% ipython --no-banner

In [1]: import numpy as np

In [2]: from numpy import linalg as LA

In [3]: np.set_printoptions(precision=3, suppress=True, linewidth=100, floatmode="fixed")

In [4]: def rnd(a):
   ...:     return np.round(a, 3) + 0
   ...: 

In [5]: J = np.loadtxt("test9.csv", delimiter=",")

In [6]: J
Out[6]: 
array([[ 8.000,  0.000,  0.000,  0.000,  0.000,  0.000,  0.000,  0.000,  0.000,  0.000],
       [ 0.000,  8.000,  0.000,  0.000,  0.000,  0.000,  0.000,  0.000,  0.000,  0.000],
       [ 0.000,  0.000, -6.000,  0.000,  0.000,  0.000,  0.000,  0.000,  0.000,  0.000],
       [ 0.000,  0.000,  0.000, -5.000,  0.000,  0.000,  0.000,  0.000,  0.000,  0.000],
       [ 0.000,  0.000,  0.000,  0.000,  5.000,  0.000,  0.000,  0.000,  0.000,  0.000],
       [ 0.000,  0.000,  0.000,  0.000,  0.000, -5.000,  0.000,  0.000,  0.000,  0.000],
       [ 0.000,  0.000,  0.000,  0.000,  0.000,  0.000, -7.000,  0.000,  0.000,  0.000],
       [ 0.000,  0.000,  0.000,  0.000,  0.000,  0.000,  0.000,  8.000,  0.000,  0.000],
       [ 0.000,  0.000,  0.000,  0.000,  0.000,  0.000,  0.000,  0.000,  2.000,  0.000],
       [ 0.000,  0.000,  0.000,  0.000,  0.000,  0.000,  0.000,  0.000,  0.000,  0.000]])

In [7]: rnd(np.sort(LA.eigvals(J).real))
Out[7]: array([-7.000, -6.000, -5.000, -5.000,  0.000,  2.000,  5.000,  8.000,  8.000,  8.000])

In [8]: J @ J
Out[8]: 
array([[64.000,  0.000,  0.000,  0.000,  0.000,  0.000,  0.000,  0.000,  0.000,  0.000],
       [ 0.000, 64.000,  0.000,  0.000,  0.000,  0.000,  0.000,  0.000,  0.000,  0.000],
       [ 0.000,  0.000, 36.000,  0.000,  0.000,  0.000,  0.000,  0.000,  0.000,  0.000],
       [ 0.000,  0.000,  0.000, 25.000,  0.000,  0.000,  0.000,  0.000,  0.000,  0.000],
       [ 0.000,  0.000,  0.000,  0.000, 25.000,  0.000,  0.000,  0.000,  0.000,  0.000],
       [ 0.000,  0.000,  0.000,  0.000,  0.000, 25.000,  0.000,  0.000,  0.000,  0.000],
       [ 0.000,  0.000,  0.000,  0.000,  0.000,  0.000, 49.000,  0.000,  0.000,  0.000],
       [ 0.000,  0.000,  0.000,  0.000,  0.000,  0.000,  0.000, 64.000,  0.000,  0.000],
       [ 0.000,  0.000,  0.000,  0.000,  0.000,  0.000,  0.000,  0.000,  4.000,  0.000],
       [ 0.000,  0.000,  0.000,  0.000,  0.000,  0.000,  0.000,  0.000,  0.000,  0.000]])

In [9]: (J != 0).astype(int)
Out[9]: 
array([[1, 0, 0, 0, 0, 0, 0, 0, 0, 0],
       [0, 1, 0, 0, 0, 0, 0, 0, 0, 0],
       [0, 0, 1, 0, 0, 0, 0, 0, 0, 0],
       [0, 0, 0, 1, 0, 0, 0, 0, 0, 0],
       [0, 0, 0, 0, 1, 0, 0, 0, 0, 0],
       [0, 0, 0, 0, 0, 1, 0, 0, 0, 0],
       [0, 0, 0, 0, 0, 0, 1, 0, 0, 0],
       [0, 0, 0, 0, 0, 0, 0, 1, 0, 0],
       [0, 0, 0, 0, 0, 0, 0, 0, 1, 0],
       [0, 0, 0, 0, 0, 0, 0, 0, 0, 0]])

In [10]: M = np.loadtxt("case2.csv", delimiter=",")

In [11]: M
Out[11]: 
array([[ 1.000, -1.000,  3.000,  3.000,  1.000,  2.000, -3.000],
       [-3.000,  1.000, -1.000,  3.000,  3.000,  1.000,  2.000],
       [ 2.000, -3.000,  1.000, -1.000,  3.000,  3.000,  1.000],
       [ 1.000,  2.000, -3.000,  1.000, -1.000,  3.000,  3.000],
       [ 3.000,  1.000,  2.000, -3.000,  1.000, -1.000,  3.000],
       [ 3.000,  3.000,  1.000,  2.000, -3.000,  1.000, -1.000],
       [-1.000,  3.000,  3.000,  1.000,  2.000, -3.000,  1.000]])

In [12]: x0 = np.array([-2, -3, -3, -3, -2, 1, 2])

In [13]: target = M @ x0

In [14]: target
Out[14]: array([-23.000,  -4.000,   4.000,   9.000,  -3.000, -19.000, -24.000])

In [15]: rnd(LA.solve(M, M[:, 1]))
Out[15]: array([0.000, 1.000, 0.000, 0.000, 0.000, 0.000, 0.000])

In [16]: rnd(LA.solve(M, target))
Out[16]: array([-2.000, -3.000, -3.000, -3.000, -2.000,  1.000,  2.000])

In [17]: np.argsort(-LA.norm(M, axis=0).round(6), kind="stable")[:3]
Out[17]: array([0, 1, 2])

In [18]: LA.cond(M) > 100
Out[18]: np.False_

In [19]: rnd(LA.norm(M, 2) / LA.norm(M))
Out[19]: np.float64(0.462)

In [20]: LA.matrix_rank(M, rtol=0.1)
Out[20]: np.int64(5)

In [21]: B = np.array([[2, 1],
    ...:     [1, 3],
    ...:     [0, 2],
    ...:     [0, 1],
    ...:     [1, 3],
    ...:     [1, 1],
    ...:     [0, 3],
    ...:     [0, 0],
    ...:     [0, 3],
    ...:     [0, 0],
    ...:     [3, 2],
    ...:     [3, 0],
    ...:     [3, 1],
    ...:     [0, 0],
    ...:     [0, 1]])

In [22]: C = np.array([[0, 0, 1, 0, 0, 2], [2, -2, 1, -2, 0, 2]])

In [23]: F = B @ C

In [24]: F
Out[24]: 
array([[ 2, -2,  3, -2,  0,  6],
       [ 6, -6,  4, -6,  0,  8],
       [ 4, -4,  2, -4,  0,  4],
       [ 2, -2,  1, -2,  0,  2],
       [ 6, -6,  4, -6,  0,  8],
       [ 2, -2,  2, -2,  0,  4],
       [ 6, -6,  3, -6,  0,  6],
       [ 0,  0,  0,  0,  0,  0],
       [ 6, -6,  3, -6,  0,  6],
       [ 0,  0,  0,  0,  0,  0],
       [ 4, -4,  5, -4,  0, 10],
       [ 0,  0,  3,  0,  0,  6],
       [ 2, -2,  4, -2,  0,  8],
       [ 0,  0,  0,  0,  0,  0],
       [ 2, -2,  1, -2,  0,  2]])

In [25]: rng = np.random.default_rng(88383)

In [26]: idx = rng.permutation(7)

In [27]: idx
Out[27]: array([0, 1, 3, 5, 4, 2, 6])

In [28]: B = M[idx][:, idx]

In [29]: rnd(np.sort(np.abs(LA.eigvals(B))))
Out[29]: array([0.130, 0.130, 6.000, 7.083, 7.083, 7.128, 7.128])

In [30]: np.trace(B)
Out[30]: np.float64(7.0)

In [31]: B = F + rng.integers(-2, 3, (15, 2)) @ rng.integers(-2, 3, (2, 6))

In [32]: B
Out[32]: 
array([[ 2, -4,  5, -3, -2,  6],
       [ 6, -2,  0, -4,  4,  8],
       [ 2, -4,  5, -5, -3,  4],
       [-2,  6, -1,  0,  2,  2],
       [ 4, -8,  9, -8, -5,  8],
       [ 4, -2, -1, -1,  3,  4],
       [ 4, -6,  6, -7, -3,  6],
       [ 2, -2, -1,  0,  1,  0],
       [ 6, -8,  5, -7, -2,  6],
       [-4,  4,  2,  0, -2,  0],
       [ 0,  0,  7, -4, -2, 10],
       [-4,  6,  3,  1,  0,  6],
       [ 0,  0,  5, -2, -1,  8],
       [ 0,  4, -4,  2,  4,  0],
       [ 6, -4, -3, -1,  4,  2]])

In [33]: np.abs(B - F).sum(axis=1)
Out[33]: array([ 7, 14,  9, 18, 16,  9,  9,  6,  7, 12, 12, 11,  6, 14, 15])

In [34]: B - F
Out[34]: 
array([[ 0, -2,  2, -1, -2,  0],
       [ 0,  4, -4,  2,  4,  0],
       [-2,  0,  3, -1, -3,  0],
       [-4,  8, -2,  2,  2,  0],
       [-2, -2,  5, -2, -5,  0],
       [ 2,  0, -3,  1,  3,  0],
       [-2,  0,  3, -1, -3,  0],
       [ 2, -2, -1,  0,  1,  0],
       [ 0, -2,  2, -1, -2,  0],
       [-4,  4,  2,  0, -2,  0],
       [-4,  4,  2,  0, -2,  0],
       [-4,  6,  0,  1,  0,  0],
       [-2,  2,  1,  0, -1,  0],
       [ 0,  4, -4,  2,  4,  0],
       [ 4, -2, -4,  1,  4,  0]])

In [35]: LA.matrix_rank(F, rtol=0.1)
Out[35]: np.int64(2)

In [36]: [round(float(x), 3) for x in LA.svd(F, compute_uv=False)[:3]]
Out[36]: [33.324, 8.515, 0.0]

In [37]: Uu, s, VT = LA.svd(F)

In [38]: vecs = VT[:(s > 1e-8).sum()]

In [39]: x0 = F[8] + -1 * F[13] + rng.integers(2) * np.eye(6)[4]

In [40]: x0
Out[40]: array([ 6.000, -6.000,  3.000, -6.000,  0.000,  6.000])

In [41]: rnd(vecs.T @ vecs)
Out[41]: 
array([[ 0.333, -0.333,  0.000, -0.333,  0.000,  0.000],
       [-0.333,  0.333,  0.000,  0.333,  0.000,  0.000],
       [ 0.000,  0.000,  0.200,  0.000,  0.000,  0.400],
       [-0.333,  0.333,  0.000,  0.333,  0.000,  0.000],
       [ 0.000,  0.000,  0.000,  0.000,  0.000,  0.000],
       [ 0.000,  0.000,  0.400,  0.000,  0.000,  0.800]])

In [42]: rnd(np.diag(vecs.T @ vecs))
Out[42]: array([0.333, 0.333, 0.200, 0.333, 0.000, 0.800])

In [43]: A = np.load("data.npy")

In [44]: A
Out[44]: 
array([[  1.886,   2.079,   5.065],
       [  5.271,   7.545,  11.484],
       [  3.813,   1.192,   3.609],
       [ 10.470,   8.448,  11.772],
       [-11.064, -17.608, -17.932],
       [  2.446,   1.585,   4.339],
       [  1.149,  -0.468,   1.933],
       [  5.088,   0.639,   2.690],
       [ -6.213, -12.322, -11.987],
       [ -1.769,  -2.087,   0.351],
       [ -1.385,  -4.281,  -2.517],
       [ -7.599,  -6.879,  -4.801],
       [  4.927,   3.640,   6.553],
       [  6.520,   6.645,  10.126],
       [  3.224,   0.715,   3.099],
       [  8.151,   3.396,   5.703],
       [  3.516,   0.144,   2.320],
       [ 11.969,   4.783,   6.839],
       [ -0.595,  -3.321,  -1.422],
       [ -4.236,  -9.671,  -8.929],
       [  5.882,   6.754,  10.372]])

In [45]: O, Rm = LA.qr(A)

In [46]: rnd(O.T @ O)
Out[46]: 
array([[1.000, 0.000, 0.000],
       [0.000, 1.000, 0.000],
       [0.000, 0.000, 1.000]])

In [47]: rnd(np.trace(O @ O.T))
Out[47]: np.float64(3.0)

In [48]: rnd(abs(Rm[0, 0])), rnd(LA.norm(A[:, 0]))
Out[48]: (np.float64(27.652), np.float64(27.652))

In [49]: rnd(np.abs(np.diag(Rm)))
Out[49]: array([27.652, 15.988,  8.583])
